>>> import numpy as np
>>> np.set_printoptions(suppress=True, linewidth=100)
>>> E = np.loadtxt("case14.csv", delimiter=",")
>>> print(E)
[[-2. -1.  0.  1.  2.  3.  4.  5.  6.  7.]
 [ 8.  9. 10. 11. 12. 13. 14. 15. 16. 17.]
 [18. 19. 20. 21. 22. 23. 24. 25. 26. 27.]
 [28. 29. 30. 31. 32. 33. 34. 35. 36. 37.]
 [38. 39. 40. 41. 42. 43. 44. 45. 46. 47.]
 [48. 49. 50. 51. 52. 53. 54. 55. 56. 57.]]
>>> # rank 2
>>> W = np.array([[1, 0, 0, 0],
...     [1, 0, 2, 2],
...     [2, 2, 2, 1],
...     [0, 1, 1, 2],
...     [2, 0, 1, 1],
...     [1, 0, 1, 0],
...     [0, 0, 0, 0],
...     [1, 2, 2, 1],
...     [0, 2, 2, 0],
...     [2, 1, 2, 0]])
>>> c = np.array([0, -3, 0, 3])
>>> act = np.maximum(E @ W + c, 0)
>>> print((act > 0).mean(axis=0))
[1. 1. 1. 1.]
>>> print((act > 0).astype(int))
[[1 1 1 1]
 [1 1 1 1]
 [1 1 1 1]
 [1 1 1 1]
 [1 1 1 1]
 [1 1 1 1]]
>>> cent = np.array([[1, 5], [0, 5], [1, 4], [0, 5]])
>>> print(act @ cent)
[[  63.  460.]
 [ 293. 2230.]
 [ 523. 4000.]
 [ 753. 5770.]
 [ 983. 7540.]
 [1213. 9310.]]
>>> rk = np.linalg.matrix_rank(E)
>>> print(rk)
2
>>> N = np.linalg.svd(E)[2][rk:].T
>>> print([int(np.linalg.matrix_rank(np.delete(E, i, axis=0))) for i in range(6)])
[2, 2, 2, 2, 2, 2]
>>> print(N.shape)
(10, 8)
>>> print([int(np.linalg.matrix_rank(E[:, :j + 1])) for j in range(10)])
[1, 2, 2, 2, 2, 2, 2, 2, 2, 2]
>>> x0 = np.array([2, -3, -1, 0, 0, 1, -2, 0, -3, 3])
>>> a = np.maximum(E @ x0, 0)
>>> print(np.maximum(E @ x0, 0) - np.maximum(-E @ x0, 0))
[  -3.  -33.  -63.  -93. -123. -153.]
>>> print(np.maximum(E @ (3 * x0), 0))
[0. 0. 0. 0. 0. 0.]
>>> print(np.round(np.tanh(E @ x0), 2))
[-1. -1. -1. -1. -1. -1.]
>>> print(a)
[0. 0. 0. 0. 0. 0.]
>>> T = np.stack([E, -2 * E, E[::-1]])
>>> print(np.linalg.matrix_rank(T.reshape(3, -1)))
2
>>> print(T.sum(axis=0))
[[ 50.  50.  50.  50.  50.  50.  50.  50.  50.  50.]
 [ 30.  30.  30.  30.  30.  30.  30.  30.  30.  30.]
 [ 10.  10.  10.  10.  10.  10.  10.  10.  10.  10.]
 [-10. -10. -10. -10. -10. -10. -10. -10. -10. -10.]
 [-30. -30. -30. -30. -30. -30. -30. -30. -30. -30.]
 [-50. -50. -50. -50. -50. -50. -50. -50. -50. -50.]]
>>> print(np.linalg.matrix_rank(T))
[2 2 2]
>>> print(np.linalg.matrix_rank(E, rtol=0.1))
1
>>> print(np.argsort(-np.linalg.norm(E, axis=0).round(6), kind="stable")[:3])
[9 8 7]
>>> print([round(float(x), 2) for x in np.linalg.svd(E, compute_uv=False)[:3]])
[251.46, 11.7, 0.0]
>>> print(round(float(np.linalg.norm(E, 2) / np.linalg.norm(E)), 2))
1.0
>>> A = np.loadtxt("block19.csv", delimiter=",")
>>> print(A)
[[1. 0. 2. 2. 0. 0.]
 [0. 1. 0. 2. 2. 0.]
 [0. 0. 1. 0. 2. 2.]
 [2. 0. 0. 1. 0. 2.]
 [2. 2. 0. 0. 1. 0.]
 [0. 2. 2. 0. 0. 1.]]
>>> print(round(float(np.linalg.det(A)), 2))
245.0
>>> print(np.round(np.sort(np.abs(np.linalg.eigvals(A))), 2))
[1.   2.65 2.65 2.65 2.65 5.  ]
>>> print(np.round(np.abs(np.linalg.eigvals(A)).max(), 2))
5.0
>>> print(np.trace(A))
6.0
>>> print((A + A.T) / 2)
[[1. 0. 1. 2. 1. 0.]
 [0. 1. 0. 1. 2. 1.]
 [1. 0. 1. 0. 1. 2.]
 [2. 1. 0. 1. 0. 1.]
 [1. 2. 1. 0. 1. 0.]
 [0. 1. 2. 1. 0. 1.]]
>>> print(np.round(np.linalg.matrix_power(A, 3), 2))
[[21. 24. 30. 14. 12. 24.]
 [24. 21. 24. 30. 14. 12.]
 [12. 24. 21. 24. 30. 14.]
 [14. 12. 24. 21. 24. 30.]
 [30. 14. 12. 24. 21. 24.]
 [24. 30. 14. 12. 24. 21.]]
>>> def softmax(z):
...     e = np.exp(z - z.max(axis=-1, keepdims=True))
...     return e / e.sum(axis=-1, keepdims=True)
... 
>>> print(np.round(softmax(A[5]), 2))
[0.05 0.36 0.36 0.05 0.05 0.13]
>>> print(np.round(softmax(A).sum(axis=1), 2))
[1. 1. 1. 1. 1. 1.]
>>> print(np.round(softmax(10 * A[5]), 2) + 0)
[0.  0.5 0.5 0.  0.  0. ]
>>> scores = A @ A.T / np.sqrt(6)
>>> print(np.round(softmax(scores), 2))
[[0.66 0.09 0.04 0.09 0.04 0.09]
 [0.09 0.66 0.09 0.04 0.09 0.04]
 [0.04 0.09 0.66 0.09 0.04 0.09]
 [0.09 0.04 0.09 0.66 0.09 0.04]
 [0.04 0.09 0.04 0.09 0.66 0.09]
 [0.09 0.04 0.09 0.04 0.09 0.66]]
>>> print(softmax(scores).round(6).argmax(axis=1))
[0 1 2 3 4 5]
>>> print(np.round(softmax(scores + np.triu(np.full(scores.shape, -np.inf), 1)), 2))
[[1.   0.   0.   0.   0.   0.  ]
 [0.11 0.89 0.   0.   0.   0.  ]
 [0.05 0.11 0.84 0.   0.   0.  ]
 [0.1  0.04 0.1  0.76 0.   0.  ]
 [0.04 0.09 0.04 0.09 0.73 0.  ]
 [0.09 0.04 0.09 0.04 0.09 0.66]]
